% ipython --no-banner

In [1]: import numpy as np

In [2]: import numpy.linalg as la

In [3]: np.set_printoptions(suppress=True, linewidth=140)

In [4]: rnd = lambda a: np.round(a, 3) + 0

In [5]: feats = np.diag(3 * np.array([0, -4, -8])) + np.array([[6, -5, 2], [9, 7, -6], [-2, -2, 8]])

In [6]: feats
Out[6]: 
array([[  6,  -5,   2],
       [  9,  -5,  -6],
       [ -2,  -2, -16]])

In [7]: feats.sum(axis=0)
Out[7]: array([ 13, -12, -20])

In [8]: rnd(la.norm(feats))
Out[8]: np.float64(21.703)

In [9]: la.matrix_rank(feats)
Out[9]: np.int64(3)

In [10]: la.rank(feats)
Traceback (most recent call last):
  Cell In[10], line 1
    la.rank(feats)
AttributeError: module 'numpy.linalg' has no attribute 'rank'


In [11]: rnd(la.svd(feats, compute_uv=False))
Out[11]: array([17.609, 12.536,  1.939])

In [12]: np.zeros(3, 3)
Traceback (most recent call last):
  Cell In[12], line 1
    np.zeros(3, 3)
TypeError: Cannot interpret '3' as a data type


In [13]: data = np.load("w.npy")

In [14]: data
Out[14]: 
array([[ 2, -3, -2],
       [-1,  1, -3],
       [-3, -2,  2],
       [ 2, -3, -2]])

In [15]: Y = np.array([[-1, 1], [-3, 1]])

In [16]: cent = np.kron(Y, data)

In [17]: rnd(la.norm(cent, 2)), rnd(la.norm(Y, 2) * la.norm(data, 2))
Out[17]: (np.float64(20.495), np.float64(20.495))

In [18]: vec = np.array([2, 0, 0])

In [19]: target = data @ vec

In [20]: target
Out[20]: array([ 4, -2, -6,  4])

In [21]: rnd(la.pinv(data) @ data)
Out[21]: 
array([[1., 0., 0.],
       [0., 1., 0.],
       [0., 0., 1.]])

In [22]: rnd(la.solve(data.T @ data, data.T @ target))
Out[22]: array([2., 0., 0.])

In [23]: rng = np.random.default_rng(914)

In [24]: target = target + 0.05 * rng.normal(size=4)

In [25]: rnd(target)
Out[25]: array([ 4.021, -2.058, -5.904,  4.002])

In [26]: coef, *_ = la.lstsq(data, target)

In [27]: [round(float(la.norm(la.solve(data.T @ data + lam * np.eye(3), data.T @ target))), 2) for lam in (0, 1, 10, 100)]
Out[27]: [1.99, 1.83, 1.18, 0.33]

In [28]: coef.round()
Out[28]: array([ 2., -0.,  0.])

In [29]: rnd(coef)
Out[29]: array([ 1.992, -0.02 ,  0.015])

In [30]: W0 = np.load("data.npy")

In [31]: W0
Out[31]: 
array([[0, 0, 0, 3, 0],
       [0, 0, 2, 1, 3],
       [0, 0, 0, 2, 1],
       [0, 0, 0, 0, 1],
       [0, 0, 0, 0, 0]])

In [32]: cov = W0.T @ W0

In [33]: np.trace(cov), (W0 ** 2).sum()
Out[33]: (np.int64(29), np.int64(29))

In [34]: la.matrix_rank(cov)
Out[34]: np.int64(3)

In [35]: rnd(la.eigvalsh(cov)[::-1])
Out[35]: array([19.574,  8.922,  0.504,  0.   ,  0.   ])
